$ python3 -q
>>> import numpy as np
>>> from numpy import linalg as LA
>>> np.set_printoptions(suppress=True, linewidth=100)
>>> rnd = lambda a: np.round(a, 2) + 0
>>> W0 = np.loadtxt("sample12.csv", delimiter=",")
>>> W0
array([[-1.,  0.,  0.,  0.,  0.,  0.,  0.,  0.,  0.,  0.,  0.,  0.,  0.],
       [ 0.,  2.,  2.,  4.,  4.,  4.,  4.,  5.,  1.,  2.,  5.,  2.,  3.],
       [ 0.,  1.,  5.,  1.,  4.,  0.,  1.,  5.,  0.,  1.,  0.,  0.,  3.],
       [ 0.,  3.,  2.,  0.,  2.,  2.,  0.,  4.,  0.,  5.,  0.,  2.,  5.],
       [ 0.,  4.,  5.,  1.,  0.,  4.,  5.,  4.,  3.,  0.,  5.,  4.,  1.],
       [ 0.,  5.,  3.,  3.,  5.,  5.,  0.,  4.,  2.,  3.,  2.,  1.,  5.],
       [ 0.,  1.,  4.,  3.,  4.,  3.,  5.,  3.,  4.,  3.,  5.,  1.,  0.],
       [ 0.,  0.,  5.,  1.,  3.,  4.,  1.,  4.,  1.,  4.,  3.,  1.,  1.],
       [ 0.,  2.,  3.,  4.,  3.,  5.,  4.,  4.,  2.,  2.,  2.,  1.,  2.],
       [ 0.,  3.,  0.,  0.,  5.,  5.,  3.,  2.,  4.,  1.,  2.,  4.,  0.],
       [ 0.,  3.,  0.,  0.,  5.,  4.,  2.,  5.,  1.,  5.,  5.,  5.,  5.],
       [ 0.,  2.,  0.,  1.,  0.,  4.,  5.,  1.,  4.,  2.,  3.,  3.,  4.],
       [ 0.,  2.,  2.,  1.,  3.,  1.,  5.,  5.,  4.,  0.,  3.,  1.,  5.]])
>>> # 2 blocks once reordered
>>> left, sig, VT = LA.svd(W0)
>>> rnd(sig)
array([33.43, 10.57,  8.81,  6.86,  5.64,  5.24,  4.97,  4.01,  2.69,  1.89,  1.  ,  0.98,  0.04])
>>> np.argmax(sig[:-1] / (sig[1:] + 1e-6)) + 1
np.int64(12)
>>> other = left[:, :12] @ np.diag(sig[:12]) @ VT[:12]
>>> rnd(LA.norm(W0 - other) / LA.norm(W0))
np.float64(0.0)
>>> LA.matrix_rank(W0, rtol=0.05)
np.int64(10)
>>> T = np.stack([W0, 2 * W0, W0[::-1]])
>>> rnd(LA.norm(T, axis=(1, 2)))
array([38.3, 76.6, 38.3])
>>> LA.matrix_rank(T)
array([13, 13, 13])
>>> LA.matrix_rank(T.reshape(3, -1))
np.int64(2)
>>> T.shape
(3, 13, 13)
>>> np.einsum("bij,cij->bc", T, T)
array([[1467., 2934.,  956.],
       [2934., 5868., 1912.],
       [ 956., 1912., 1467.]])
>>> rnd(np.abs(LA.svd(W0)[2][-1]))
array([0.  , 0.27, 0.02, 0.46, 0.16, 0.2 , 0.42, 0.21, 0.43, 0.03, 0.09, 0.49, 0.02])
>>> LA.matrix_rank(W0, rtol=0.1)
np.int64(8)
>>> [round(float(x), 2) for x in LA.svd(W0, compute_uv=False)[:3]]
[33.43, 10.57, 8.81]
>>> rnd(LA.norm(W0, 2) / LA.norm(W0))
np.float64(0.87)
>>> LA.cond(W0) > 100
np.True_
>>> K = np.loadtxt("case9.csv", delimiter=",")
>>> K
array([[0., 0., 0., 0., 0., 3., 3., 0., 4., 4., 1., 5., 4.],
       [0., 0., 0., 0., 0., 2., 0., 2., 3., 0., 3., 4., 3.],
       [0., 0., 0., 0., 0., 5., 0., 2., 0., 2., 5., 3., 4.],
       [0., 0., 0., 0., 0., 1., 3., 5., 3., 4., 4., 0., 0.],
       [0., 0., 0., 0., 0., 1., 1., 3., 3., 4., 0., 3., 4.],
       [3., 2., 5., 1., 1., 0., 0., 0., 0., 0., 0., 0., 0.],
       [3., 0., 0., 3., 1., 0., 0., 0., 0., 0., 0., 0., 0.],
       [0., 2., 2., 5., 3., 0., 0., 0., 0., 0., 0., 0., 0.],
       [4., 3., 0., 3., 3., 0., 0., 0., 0., 0., 0., 0., 0.],
       [4., 0., 2., 4., 4., 0., 0., 0., 0., 0., 0., 0., 0.],
       [1., 3., 5., 4., 0., 0., 0., 0., 0., 0., 0., 0., 0.],
       [5., 4., 3., 0., 3., 0., 0., 0., 0., 0., 0., 0., 0.],
       [4., 3., 4., 0., 4., 0., 0., 0., 0., 0., 0., 0., 0.]])
>>> [round(float(LA.det(K[:i, :i])), 2) + 0 for i in range(1, 14)]
[0.0, 0.0, 0.0, 0.0, 0.0, 0.0, 0.0, 0.0, 0.0, -659344.0, 0.0, 0.0, 0.0]
>>> np.all(LA.eigvalsh(K) > 0)
np.False_
>>> rnd(LA.eigvalsh(K).min())
np.float64(-16.37)
>>> [round(float(x), 2) for x in LA.svd(K, compute_uv=False)[:3]]
[16.37, 16.37, 6.52]
>>> left, sig, VT = LA.svd(K)
>>> vecs = VT[:(sig > 1e-8).sum()]
>>> rng = np.random.default_rng(6)
>>> x0 = K[4] + -3 * K[5] + rng.integers(2) * np.eye(13)[7]
>>> x0
array([ -9.,  -6., -15.,  -3.,  -3.,   1.,   1.,   3.,   3.,   4.,   0.,   3.,   4.])
>>> rnd(LA.norm(x0 - vecs.T @ vecs @ x0))
np.float64(0.0)
>>> np.allclose(vecs.T @ vecs @ x0, x0)
True
>>> F = np.load("data.npy")
>>> F
array([[13,  7, -4, -5,  3],
       [ 7,  5,  0, -3,  1],
       [-4,  0,  5,  1, -2],
       [-5, -3,  1,  2, -1],
       [ 3,  1, -2, -1,  1]])
>>> # equal to its transpose
>>> u = np.array([-1, 4, 0])
>>> np.array([np.convolve(row, u, "same") for row in F])
array([[ 45,  32, -11, -23,  12],
       [ 23,  20,   3, -13,   4],
       [-16,  -5,  19,   6,  -8],
       [-17, -13,   2,   9,  -4],
       [ 11,   6,  -7,  -5,   4]])
>>> np.correlate(F[2], F[1], "full")
array([ -4,  12,   5, -34, -33,  31,  40,  -3, -14])
>>> np.cross(F[2, :3], F[1, :3])
array([-25,  35, -20])
>>> other = F / LA.norm(F, axis=1, keepdims=True)
>>> G = other @ other.T
>>> (np.abs(G) > 0.9).astype(int)
array([[1, 1, 0, 1, 1],
       [1, 1, 0, 1, 0],
       [0, 0, 1, 0, 1],
       [1, 1, 0, 1, 1],
       [1, 0, 1, 1, 1]])
>>> rnd(LA.norm(other, axis=1))
array([1., 1., 1., 1., 1.])
>>> rnd(G[4])
array([ 0.95,  0.82, -0.92, -0.91,  1.  ])
>>> np.argwhere(np.triu(np.abs(G) > 0.95, 1))
array([[0, 1],
       [0, 3],
       [1, 3]])
>>> (G - 2 * np.eye(5)).round(6).argmax(axis=1)
array([1, 0, 3, 2, 0])
>>> [round(float(x), 2) for x in LA.svd(F, compute_uv=False)[:3]]
[20.62, 5.38, 0.0]
>>> left, sig, VT = LA.svd(F)
>>> vecs = VT[:(sig > 1e-8).sum()]
>>> x0 = F[4] + -3 * F[0] + rng.integers(2) * np.eye(5)[2]
>>> x0
array([-36., -20.,  11.,  14.,  -8.])
>>> rnd(LA.norm(x0 - vecs.T @ vecs @ x0))
np.float64(0.49)
>>> rnd(vecs.T @ vecs)
array([[ 0.63,  0.34, -0.19, -0.24,  0.14],
       [ 0.34,  0.41,  0.3 , -0.19, -0.04],
       [-0.19,  0.3 ,  0.76, -0.03, -0.24],
       [-0.24, -0.19, -0.03,  0.11, -0.03],
       [ 0.14, -0.04, -0.24, -0.03,  0.09]])
>>> other = F + rng.integers(-2, 3, (5, 2)) @ rng.integers(-2, 3, (2, 5))
>>> other
array([[12,  7, -2, -6,  5],
       [ 6,  7,  4, -6,  5],
       [-5,  1,  8, -1,  1],
       [-3, -3, -3,  4, -5],
       [ 4, -1, -6,  2, -3]])
>>> rnd(LA.svd(other - F, compute_uv=False))
array([12.71,  2.09,  0.  ,  0.  ,  0.  ])
>>> LA.matrix_rank(other - F, tol=1e-8)
np.int64(2)
>>> z = rng.integers(0, 2, 5)
>>> arr = (z[:, None] == z) * -2 + np.eye(5)
>>> arr
array([[-1., -2., -2.,  0., -2.],
       [-2., -1., -2.,  0., -2.],
       [-2., -2., -1.,  0., -2.],
       [ 0.,  0.,  0., -1.,  0.],
       [-2., -2., -2.,  0., -1.]])
>>> vals, vecs = LA.eigh(arr)
>>> x0 = np.array([1, 0, 1, -3, 0])
>>> rnd(x0 @ arr @ x0 / (x0 @ x0)), vals[0], rnd(vals[-1])
(np.float64(-1.36), np.float64(-7.0), np.float64(1.0))
>>> rnd(LA.eigvalsh(arr[1:, 1:]))
array([-5., -1.,  1.,  1.])
>>> rnd(vecs * np.maximum(vals, 0) @ vecs.T)
array([[ 0.75, -0.25, -0.25,  0.  , -0.25],
       [-0.25,  0.75, -0.25,  0.  , -0.25],
       [-0.25, -0.25,  0.75,  0.  , -0.25],
       [ 0.  ,  0.  ,  0.  ,  0.  ,  0.  ],
       [-0.25, -0.25, -0.25,  0.  ,  0.75]])
>>> E = np.loadtxt("test5.csv", delimiter=",")
>>> E
array([[ -6., -18.,  30.,   0.,   0., -30., -30.],
       [  1.,   3.,  -5.,   0.,   0.,   5.,   5.],
       [  1.,   3.,  -5.,   0.,   0.,   5.,   5.],
       [  4.,  12., -20.,   0.,   0.,  20.,  20.],
       [  2.,   6., -10.,   0.,   0.,  10.,  10.],
       [ -3.,  -9.,  15.,   0.,   0., -15., -15.],
       [ -4., -12.,  20.,   0.,   0., -20., -20.],
       [  4.,  12., -20.,   0.,   0.,  20.,  20.],
       [ -5., -15.,  25.,   0.,   0., -25., -25.]])
>>> # columns 3 and 4 are equal
>>> x0 = np.array([2, 0, 1, 1, 3, 1, 3])
>>> (E * x0).sum(axis=1)
array([-102.,   17.,   17.,   68.,   34.,  -51.,  -68.,   68.,  -85.])
>>> E @ x0
array([-102.,   17.,   17.,   68.,   34.,  -51.,  -68.,   68.,  -85.])
>>> LA.norm(E @ x0) <= LA.norm(E, 2) * LA.norm(x0) + 1e-9
np.True_
